$ ipython --no-banner

In [1]: import numpy as np

In [2]: np.set_printoptions(suppress=True, linewidth=100)

In [3]: rd = lambda a: np.round(a, 3) + 0

In [4]: J = np.array([[4, -8, 6, 8], [-8, 16, -12, -16], [6, -12, 9, 12], [8, -16, 12, 16]])

In [5]: print(J)
[[  4  -8   6   8]
 [ -8  16 -12 -16]
 [  6 -12   9  12]
 [  8 -16  12  16]]

In [6]: evals, vecs = np.linalg.eigh(J)

In [7]: vec = np.array([3, 3, 2, 1])

In [8]: print(rd(vecs * np.maximum(evals, 0) @ vecs.T))
[[  4.  -8.   6.   8.]
 [ -8.  16. -12. -16.]
 [  6. -12.   9.  12.]
 [  8. -16.  12.  16.]]

In [9]: print(rd(vec @ J @ vec / (vec @ vec)), rd(evals[0]), rd(evals[-1]))
0.696 0.0 45.0

In [10]: print(vec @ J @ vec)
16

In [11]: print((np.sign(vecs[:, -1].round(6)) == np.sign(vecs[0, -1].round(6))).astype(int))
[1 0 1 1]

In [12]: print(J.mean(axis=0))
[ 2.5  -5.    3.75  5.  ]

In [13]: print(rd(np.linalg.norm(J)))
45.0

In [14]: J[4]
Traceback (most recent call last):
  Cell In[14], line 1
    J[4]
IndexError: index 4 is out of bounds for axis 0 with size 4


In [15]: print(J.shape)
(4, 4)

In [16]: print(np.linalg.matrix_rank(J))
1

In [17]: print(np.diff(J, axis=0))
[[-12  24 -18 -24]
 [ 14 -28  21  28]
 [  2  -4   3   4]]

In [18]: evals, vecs = np.linalg.eigvalsh(J)
Traceback (most recent call last):
  Cell In[18], line 1
    evals, vecs = np.linalg.eigvalsh(J)
ValueError: too many values to unpack (expected 2)


In [19]: evals, vecs = np.linalg.eigh(J)

In [20]: print(np.unique(evals.round(6) + 0, return_counts=True)[1])
[3 1]

In [21]: print(rd(np.linalg.eigvalsh(J @ J)))
[   0.    0.    0. 2025.]

In [22]: print(rd(np.linalg.eigvalsh(J + 2 * np.eye(4))))
[ 2.  2.  2. 47.]

In [23]: print(rd(np.linalg.svd(J, compute_uv=False)))
[45.  0.  0.  0.]
